% ipython --no-banner

In [1]: import numpy as np

In [2]: np.set_printoptions(precision=3, suppress=True, linewidth=100)

In [3]: data = np.array([[0, 3, 2], [2, 0, 0], [0, 0, 0], [0, 0, 0]])

In [4]: Uu, s, Vh = np.linalg.svd(data)

In [5]: s
Out[5]: array([3.606, 2.   , 0.   ])

In [6]: np.argmax(s[:-1] / (s[1:] + 1e-6)) + 1
Out[6]: np.int64(2)

In [7]: B = Uu[:, :2] @ np.diag(s[:2]) @ Vh[:2]

In [8]: print(np.linalg.matrix_rank(data, rtol=0.05))
2

In [9]: B
Out[9]: 
array([[0., 3., 2.],
       [2., 0., 0.],
       [0., 0., 0.],
       [0., 0., 0.]])

In [10]: round(np.linalg.norm(data - B) / np.linalg.norm(data), 3)
Out[10]: np.float64(0.0)

In [11]: [round(float(x), 3) for x in np.linalg.svd(B, compute_uv=False)[:3]]
Out[11]: [3.606, 2.0, 0.0]

In [12]: B = np.array([[-3, 2, -2], [3, 3, 2], [2, 2, 2]])

In [13]: np.einsum("ik,kj->ij", data, B)
Out[13]: 
array([[13, 13, 10],
       [-6,  4, -4],
       [ 0,  0,  0],
       [ 0,  0,  0]])

In [14]: print(np.vstack([data, B.T]).shape)
(7, 3)

In [15]: np.abs(np.diag(np.linalg.qr(data)[1])) > 1e-9
Out[15]: array([ True,  True, False])

In [16]: try:
    ...:     np.linalg.inv(data)
    ...: except np.linalg.LinAlgError as e:
    ...:     print(repr(e))
    ...: 
LinAlgError('Last 2 dimensions of the array must be square')

In [17]: print(np.allclose(data[:-1].T @ np.linalg.lstsq(data[:-1].T, data[-1])[0], data[-1]))
True

In [18]: print(np.round(np.trace(np.linalg.pinv(data) @ data), 3))
2.0

In [19]: rng = np.random.default_rng(209)

In [20]: theta = rng.uniform(0, 2 * np.pi, 20)

In [21]: q, _ = np.linalg.qr(np.array([[0.6, 1.1], [-0.2, -0.9], [-0.6, -1.3]]))

In [22]: K = 3 * np.c_[np.cos(theta), np.sin(theta)] @ q.T

In [23]: K
Out[23]: 
array([[-0.583, -2.887, -0.573],
       [ 2.317,  0.815, -1.722],
       [ 1.778,  2.317, -0.687],
       [-2.132,  0.495,  2.051],
       [-2.139, -1.704,  1.233],
       [ 1.175,  2.76 ,  0.007],
       [ 0.944,  2.838,  0.238],
       [ 1.54 ,  2.544, -0.393],
       [-2.265, -1.261,  1.509],
       [ 0.299, -2.699, -1.274],
       [-0.276,  2.71 ,  1.258],
       [-1.574,  1.612,  1.981],
       [-2.282, -0.147,  1.942],
       [-0.203, -2.857, -0.894],
       [-1.373,  1.87 ,  1.902],
       [ 1.582, -1.6  , -1.984],
       [ 0.749,  2.874,  0.422],
       [-2.291, -1.107,  1.589],
       [-2.233,  0.123,  2.   ],
       [ 2.194, -0.282, -2.026]])

In [24]: B = K / np.linalg.norm(K, axis=1, keepdims=True)

In [25]: C2 = B @ B.T

In [26]: (C2 - 2 * np.eye(20)).round(6).argmax(axis=1)
Out[26]: array([13, 19,  7, 18,  8,  6, 16,  2, 17, 13, 16, 14, 18,  0, 11, 19,  6,  8, 12,  1])

In [27]: np.linalg.norm(B, axis=1)
Out[27]: array([1., 1., 1., 1., 1., 1., 1., 1., 1., 1., 1., 1., 1., 1., 1., 1., 1., 1., 1., 1.])
